$ python3 -q
>>> import numpy as np
>>> from numpy import linalg as LA
>>> np.set_printoptions(precision=2, suppress=True, linewidth=140, floatmode="fixed")
>>> rd = lambda a: np.round(a, 2) + 0
>>> arr = np.load("test0.npy")
>>> arr
array([[ 1,  0,  0,  0,  0,  0,  0],
       [ 2, -1,  0,  0,  0,  0,  0],
       [ 3,  0,  2,  0,  0,  0,  0],
       [-2,  3,  2, -3,  0,  0,  0],
       [ 1, -2,  0, -2,  3,  0,  0],
       [ 0,  0, -3, -1, -2,  0,  0],
       [-3,  3, -1,  2,  2,  1, -2]])
>>> x = np.array([-1, 3, -3, 1, -1, -3, 0])
>>> h1 = np.maximum(arr @ x, 0)
>>> rd(np.tanh(arr @ x))
array([-0.76, -1.00, -1.00,  0.96, -1.00,  1.00,  1.00])
>>> np.flatnonzero(h1 > 1e-9)
array([3, 5, 6])
>>> h1
array([ 0,  0,  0,  2,  0, 10, 12])
>>> rk = LA.matrix_rank(arr)
>>> rk
np.int64(6)
>>> N = LA.svd(arr)[2][rk:].T
>>> np.allclose(arr @ N, 0)
True
>>> [int(LA.matrix_rank(arr[:i])) for i in range(1, len(arr) + 1)]
[1, 2, 3, 4, 5, 5, 6]
>>> rd(arr @ N)
array([[0.00],
       [0.00],
       [0.00],
       [0.00],
       [0.00],
       [0.00],
       [0.00]])
>>> [int(LA.matrix_rank(np.delete(arr, i, axis=0))) for i in range(7)]
[6, 6, 6, 6, 6, 6, 5]
>>> LA.matrix_rank(arr - arr[0, 0] * np.eye(7))
np.int64(6)
>>> np.prod(np.diag(arr)), rd(LA.det(arr))
(np.int64(0), np.float64(0.0))
>>> arr @ arr
array([[  1,   0,   0,   0,   0,   0,   0],
       [  0,   1,   0,   0,   0,   0,   0],
       [  9,   0,   4,   0,   0,   0,   0],
       [ 16, -12,  -2,   9,   0,   0,   0],
       [  4, -10,  -4,   0,   9,   0,   0],
       [ -9,   1,  -8,   7,  -6,   0,   0],
       [  4,  -7,   1, -15,   0,  -2,   4]])
>>> Uu, sig, Vh = LA.svd(arr)
>>> rd(sig)
array([6.91, 4.99, 4.32, 3.70, 2.02, 0.18, 0.00])
>>> B = Uu[:, :6] @ np.diag(sig[:6]) @ Vh[:6]
>>> rd(np.abs(arr - B).max())
np.float64(0.0)
>>> rd(LA.norm(arr - B) / LA.norm(arr))
np.float64(0.0)
>>> rd(LA.norm(arr - B, 2)), rd(sig[6])
(np.float64(0.0), np.float64(0.0))
>>> LA.matrix_rank(B)
np.int64(6)
>>> LA.matrix_rank(arr, rtol=0.05)
np.int64(5)
>>> x = np.array([2, -4, -4, -4, 0, 0, 0])
>>> (arr * x).sum(axis=1)
array([  2,   8,  -2, -12,  18,  16, -22])
>>> np.sign((arr @ x).round(6))
array([ 1,  1, -1, -1,  1,  1, -1])
>>> arr @ np.eye(7)[2]
array([ 0.00,  0.00,  2.00,  2.00,  0.00, -3.00, -1.00])
>>> (arr @ x).argmax()
np.int64(4)
>>> arr @ np.ones(7)
array([ 1.00,  1.00,  5.00,  0.00,  0.00, -6.00,  2.00])
>>> arr * x
array([[  2,   0,   0,   0,   0,   0,   0],
       [  4,   4,   0,   0,   0,   0,   0],
       [  6,   0,  -8,   0,   0,   0,   0],
       [ -4, -12,  -8,  12,   0,   0,   0],
       [  2,   8,   0,   8,   0,   0,   0],
       [  0,   0,  12,   4,   0,   0,   0],
       [ -6, -12,   4,  -8,   0,   0,   0]])
>>> K = np.loadtxt("sample8.csv", delimiter=",")
>>> K
array([[ -0.33,  79.97,  29.92, -32.36,  90.20,  79.95,  71.30],
       [  1.06,  79.06,  29.96, -29.64,  88.75,  78.61,  70.00],
       [  0.20,  81.86,  30.72, -30.72,  90.83,  78.28,  70.91],
       [ -2.57,  78.72,  30.39, -29.74,  91.22,  80.49,  69.97],
       [ -1.81,  78.63,  29.05, -30.94,  89.82,  77.74,  70.32],
       [ -1.75,  80.66,  30.02, -28.00,  89.64,  79.18,  68.66],
       [  0.40,  79.62,  30.55, -29.94,  91.42,  80.11,  68.56],
       [  0.00,  80.73,  30.34, -29.91,  91.75,  80.61,  71.85],
       [ -0.81,  78.04,  28.76, -28.28,  90.31,  81.30,  71.73],
       [  1.21,  79.62,  30.70, -30.60,  90.68,  82.49,  70.81],
       [ -1.11,  81.08,  30.43, -28.82,  90.92,  81.20,  70.69],
       [  0.82,  78.93,  27.19, -30.44,  89.72,  80.70,  70.47],
       [  2.16,  80.57,  30.13, -28.92,  90.09,  79.26,  70.21],
       [ -1.12,  79.93,  28.66, -30.36,  90.66,  79.72,  70.65],
       [  0.87,  79.05,  26.87, -29.70,  90.00,  79.62,  70.60],
       [ -0.35,  81.04,  30.58, -27.57,  92.18,  80.38,  70.65],
       [  0.35,  79.87,  30.90, -28.89,  91.10,  79.29,  71.42],
       [ -0.22,  81.41,  29.93, -29.46,  91.18,  80.01,  69.68],
       [ -0.58,  81.02,  30.53, -30.48,  90.39,  78.98,  70.06],
       [  0.57,  80.09,  29.72, -30.06,  90.81,  82.18,  70.45],
       [ -0.20,  80.55,  28.88, -30.00,  91.55,  79.42,  71.56],
       [ -0.69,  79.49,  30.16, -29.90,  89.35,  79.57,  68.47],
       [  0.89,  81.15,  29.99, -29.73,  90.32,  81.26,  68.59],
       [  0.32,  80.30,  30.19, -29.90,  89.14,  80.42,  70.82],
       [ -0.77,  81.21,  30.61, -27.70,  90.67,  79.42,  69.14],
       [ -0.23,  80.74,  29.05, -30.13,  91.84,  78.98,  70.83]])
>>> C2 = np.cov(K, rowvar=False)
>>> rd(np.corrcoef(K[:, 2], K[:, 4])[0, 1])
np.float64(0.23)
>>> C2.shape
(7, 7)
>>> rd(np.polyfit(K[:, 2], K[:, 4], 1))
array([ 0.19, 84.86])
>>> rd(np.median(K, axis=0))
array([ -0.21,  80.19,  30.08, -29.90,  90.66,  79.84,  70.54])
>>> J = np.loadtxt("data.csv", delimiter=",")
>>> rd(J)
array([[ 0.69,  0.42, -0.06,  0.85,  0.33, -0.48, -1.12],
       [ 0.42, -1.62, -0.63,  1.42, -0.95,  0.12,  0.62],
       [-0.06, -0.63,  0.80,  0.76, -0.44, -1.88,  0.68],
       [ 0.85,  1.42,  0.76,  0.27, -0.67,  0.06, -0.46],
       [ 0.33, -0.95, -0.44, -0.67, -0.06, -0.56, -0.61],
       [-0.48,  0.12, -1.88,  0.06, -0.56,  1.07,  0.15],
       [-1.12,  0.62,  0.68, -0.46, -0.61,  0.15,  1.85]])
>>> # symmetric
>>> Uu, sig, Vh = LA.svd(J)
>>> rd(sig)
array([3.00, 3.00, 3.00, 2.00, 1.00, 1.00, 0.00])
>>> B = Uu[:, :6] @ np.diag(sig[:6]) @ Vh[:6]
>>> rd(np.abs(J - B).max())
np.float64(0.0)
>>> rd(B)
array([[ 0.69,  0.42, -0.06,  0.85,  0.33, -0.48, -1.12],
       [ 0.42, -1.62, -0.63,  1.42, -0.95,  0.12,  0.62],
       [-0.06, -0.63,  0.80,  0.76, -0.44, -1.88,  0.68],
       [ 0.85,  1.42,  0.76,  0.27, -0.67,  0.06, -0.46],
       [ 0.33, -0.95, -0.44, -0.67, -0.06, -0.56, -0.61],
       [-0.48,  0.12, -1.88,  0.06, -0.56,  1.07,  0.15],
       [-1.12,  0.62,  0.68, -0.46, -0.61,  0.15,  1.85]])
